$ python3 -q
>>> import numpy as np
>>> import numpy.linalg as la
>>> np.set_printoptions(precision=1, suppress=True, linewidth=120)
>>> M = np.loadtxt("mat.csv", delimiter=",")
>>> M
array([[0., 9., 8.],
       [0., 0., 2.],
       [0., 0., 0.]])
>>> # rows and columns are dependent
>>> np.abs(np.diag(la.qr(M)[1])) > 1e-9
array([False, False, False])
>>> np.allclose(M[:-1].T @ la.lstsq(M[:-1].T, M[-1])[0], M[-1])
True
>>> la.lstsq(M[:-1].T, M[-1])[2]
np.int32(2)
>>> P = np.triu(np.array([[1, 3, 1], [1, 5, 3], [5, 1, 2]]), 1) + np.eye(3)
>>> other = P @ M @ la.inv(P)
>>> print(round(la.det(other), 1))
0.0
>>> P @ M - M @ P
array([[  0.,   0., -21.],
       [  0.,   0.,   0.],
       [  0.,   0.,   0.]])
>>> X = np.load("case14.npy")
>>> print(X)
[[-3 -2 -1]
 [ 0  1  2]
 [ 3  4  5]
 [ 6  7  8]
 [ 9 10 11]]
>>> # rank 2
>>> round(np.trace(la.pinv(X) @ X), 1)
np.float64(2.0)
>>> np.abs(np.diag(la.qr(X)[1])) > 1e-9
array([ True,  True, False])
>>> np.round(X @ la.pinv(X) @ X, 1) + 0
array([[-3., -2., -1.],
       [ 0.,  1.,  2.],
       [ 3.,  4.,  5.],
       [ 6.,  7.,  8.],
       [ 9., 10., 11.]])
>>> [round(float(x), 1) for x in la.svd(X, compute_uv=False)[:3]]
[22.7, 2.3, 0.0]
>>> la.cond(X) > 100
np.True_
>>> np.round(la.norm(X, 2) / la.norm(X), 1)
np.float64(1.0)
>>> rank = la.matrix_rank(X)
>>> rank
np.int64(2)
>>> null = la.svd(X)[2][rank:].T
>>> la.matrix_rank(X.T @ X), la.matrix_rank(X @ X.T)
(np.int64(2), np.int64(2))
>>> [int(la.matrix_rank(X[:, :j + 1])) for j in range(3)]
[1, 2, 2]
>>> null @ null.T
array([[ 0.2, -0.3,  0.2],
       [-0.3,  0.7, -0.3],
       [ 0.2, -0.3,  0.2]])
>>> null.shape
(3, 1)
>>> Z = np.array([[0.4, 0.0, 0.1, 0.8],
...     [-0.4, 0.2, -1.7, -0.3],
...     [0.0, -0.7, -0.5, -1.0]])
>>> rng = np.random.default_rng(318238)
>>> K = np.array([[0, 3, 3],
...     [-1, 2, -3],
...     [2, 2, -3],
...     [-2, 1, 2],
...     [3, -2, 1],
...     [-2, 1, 3],
...     [2, -1, 0],
...     [-3, -3, -2],
...     [-1, -3, 1],
...     [-3, 0, 1],
...     [-1, 0, 0],
...     [2, -3, -3],
...     [-1, -2, 2],
...     [3, 0, -1],
...     [-1, -2, 2],
...     [1, 1, -3]]) @ Z + 0.3 * rng.normal(size=(16, 4))
>>> K
array([[-1.2, -1.5, -6.6, -4.4],
       [-1. ,  2.5, -1.7,  1.8],
       [-0.2,  2.6, -1.7,  4. ],
       [-1.3, -1.2, -2.9, -4. ],
       [ 2.4, -0.9,  3. ,  2.1],
       [-1.4, -2.1, -3.5, -4.7],
       [ 1.6, -0.5,  2.4,  2.2],
       [-0.3,  0.8,  5.7,  0.7],
       [ 0.7, -1.2,  4.6, -0.3],
       [-1.3, -0.9, -1.3, -3.1],
       [-0.5, -0.2, -0.1, -1. ],
       [ 2.2,  1.3,  6.8,  5.6],
       [ 0.2, -2.5,  2.4, -2. ],
       [ 1.2,  0.2,  0.6,  3.4],
       [ 0.8, -2. ,  2.2, -2.5],
       [ 0.3,  2.5,  0.1,  3.8]])
>>> x = np.array([0, -1, 1, -2])
>>> rhs = K @ x
>>> coef, lr = np.zeros(4), 1 / la.norm(K, 2) ** 2
>>> for i in range(50):
...     coef -= lr * K.T @ (K @ coef - rhs)
...     if i % 10 == 0: print(i, round(la.norm(K @ coef - rhs), 1))
... 
0 15.4
10 0.6
20 0.4
30 0.3
40 0.2
>>> coef
array([-0.1, -1.1,  1. , -1.9])
>>> blk = np.stack([K, 5 * K, K[::-1]])
>>> la.matrix_rank(blk.reshape(3, -1))
np.int64(2)
>>> la.matrix_rank(blk)
array([4, 4, 4])
>>> x = np.array([2, 2, -2, -2])
>>> rhs = K @ x
>>> la.solve(K.T @ K, K.T @ rhs)
array([ 2.,  2., -2., -2.])
>>> np.round(la.pinv(K) @ K, 1) + 0
array([[1., 0., 0., 0.],
       [0., 1., 0., 0.],
       [0., 0., 1., 0.],
       [0., 0., 0., 1.]])
>>> rhs.round(1) + 0
array([ 16.5,   2.8,   0. ,   8.6,  -7. ,   9.2,  -7.1, -11.8,  -9.7,   4.6,   0.7, -18. ,  -5.3,  -5.3,  -1.9,  -2.2])
>>> la.lstsq(K, rhs)[0]
array([ 2.,  2., -2., -2.])
>>> rhs = rhs + 0.3 * rng.normal(size=16)
>>> rhs
array([ 16.5,   2.6,  -0.1,   8.4,  -7. ,   9.7,  -6.9, -11.7,  -9.5,   4.5,   0.7, -17.9,  -4.9,  -5.7,  -2. ,  -2.1])
>>> coef, *_ = la.lstsq(K, rhs)
>>> round(la.norm(rhs - K @ coef), 1)
np.float64(0.8)
>>> print(coef.round())
[ 2.  2. -2. -2.]
